% ipython --no-banner

In [1]: import numpy as np

In [2]: from numpy import linalg as LA

In [3]: np.set_printoptions(precision=2, suppress=True, linewidth=200)

In [4]: tidy = lambda a: np.round(a, 2) + 0

In [5]: K = np.load("dump.npy")

In [6]: K
Out[6]: 
array([[-2,  1,  3],
       [-6,  3,  1],
       [ 2, -1,  0],
       [ 2, -1,  2]])

In [7]: # null space of dimension 1

In [8]: Uu, sv, VT = LA.svd(K)

In [9]: evecs = VT[:(sv > 1e-8).sum()]

In [10]: rng = np.random.default_rng(72)

In [11]: vec = K[0] + 2 * K[2] + rng.integers(2) * np.eye(3)[1]

In [12]: vec
Out[12]: array([2., 0., 3.])

In [13]: tidy(np.diag(evecs.T @ evecs))
Out[13]: array([0.8, 0.2, 1. ])

In [14]: print(tidy(LA.norm(vec - evecs.T @ evecs @ vec)))
0.89

In [15]: print(np.allclose(evecs.T @ evecs @ vec, vec))
False

In [16]: print(LA.matrix_rank(np.vstack([K, vec])))
3

In [17]: A2 = K / np.sqrt((K ** 2).mean(axis=1, keepdims=True))

In [18]: tidy(K - K.mean(axis=1, keepdims=True))
Out[18]: 
array([[-2.67,  0.33,  2.33],
       [-5.33,  3.67,  1.67],
       [ 1.67, -1.33, -0.33],
       [ 1.  , -2.  ,  1.  ]])

In [19]: print(tidy(LA.norm(A2, axis=1)))
[1.73 1.73 1.73 1.73]

In [20]: Uu, sv, VT = LA.svd(K)

In [21]: tidy(sv)
Out[21]: array([7.85, 3.51, 0.  ])

In [22]: A2 = Uu[:, :2] @ np.diag(sv[:2]) @ VT[:2]

In [23]: LA.matrix_rank(A2)
Out[23]: np.int64(2)

In [24]: tidy(LA.norm(K - A2, 2)), tidy(sv[2])
Out[24]: (np.float64(0.0), np.float64(0.0))

In [25]: A2 = K / LA.norm(K, axis=1, keepdims=True)

In [26]: cov = A2 @ A2.T

In [27]: tidy(np.degrees(np.arccos(np.clip(cov[2, 1], -1, 1))))
Out[27]: np.float64(171.52)

In [28]: tidy(cov[2])
Out[28]: array([-0.6 , -0.99,  1.  ,  0.75])

In [29]: print(tidy(LA.norm(A2, axis=1)))
[1. 1. 1. 1.]

In [30]: tidy(LA.norm(K, 2) / LA.norm(K))
Out[30]: np.float64(0.91)

In [31]: arr = np.loadtxt("a.csv", delimiter=",")

In [32]: tidy(arr)
Out[32]: 
array([[1.  , 0.  , 0.  ],
       [0.33, 0.33, 0.33],
       [0.  , 0.5 , 0.5 ]])

In [33]: [round(float(x), 2) for x in LA.svd(arr, compute_uv=False)[:3]]
Out[33]: [1.08, 0.82, 0.0]

In [34]: print(tidy(LA.norm(arr, 2) / LA.norm(arr)))
0.8

In [35]: LA.matrix_rank(arr, rtol=0.1)
Out[35]: np.int64(2)

In [36]: tidy(np.sort(np.abs(LA.eigvals(arr)))[::-1])
Out[36]: array([1.  , 0.83, 0.  ])

In [37]: arr.sum(axis=1)
Out[37]: array([1., 1., 1.])

In [38]: pr = np.eye(3)[2]

In [39]: for _ in range(4):
    ...:     pr = pr @ arr
    ...:     print(pr.round(2))
    ...: 
[0.  0.5 0.5]
[0.17 0.42 0.42]
[0.31 0.35 0.35]
[0.42 0.29 0.29]

In [40]: tidy(np.abs(LA.eigvals(arr)).max())
Out[40]: np.float64(1.0)

In [41]: tidy(LA.matrix_power(arr, 2))
Out[41]: 
array([[1.  , 0.  , 0.  ],
       [0.44, 0.28, 0.28],
       [0.17, 0.42, 0.42]])

In [42]: print(tidy(np.sort(np.abs(LA.eigvals(arr)))))
[0.   0.83 1.  ]

In [43]: tidy(np.trace(arr))
Out[43]: np.float64(1.83)
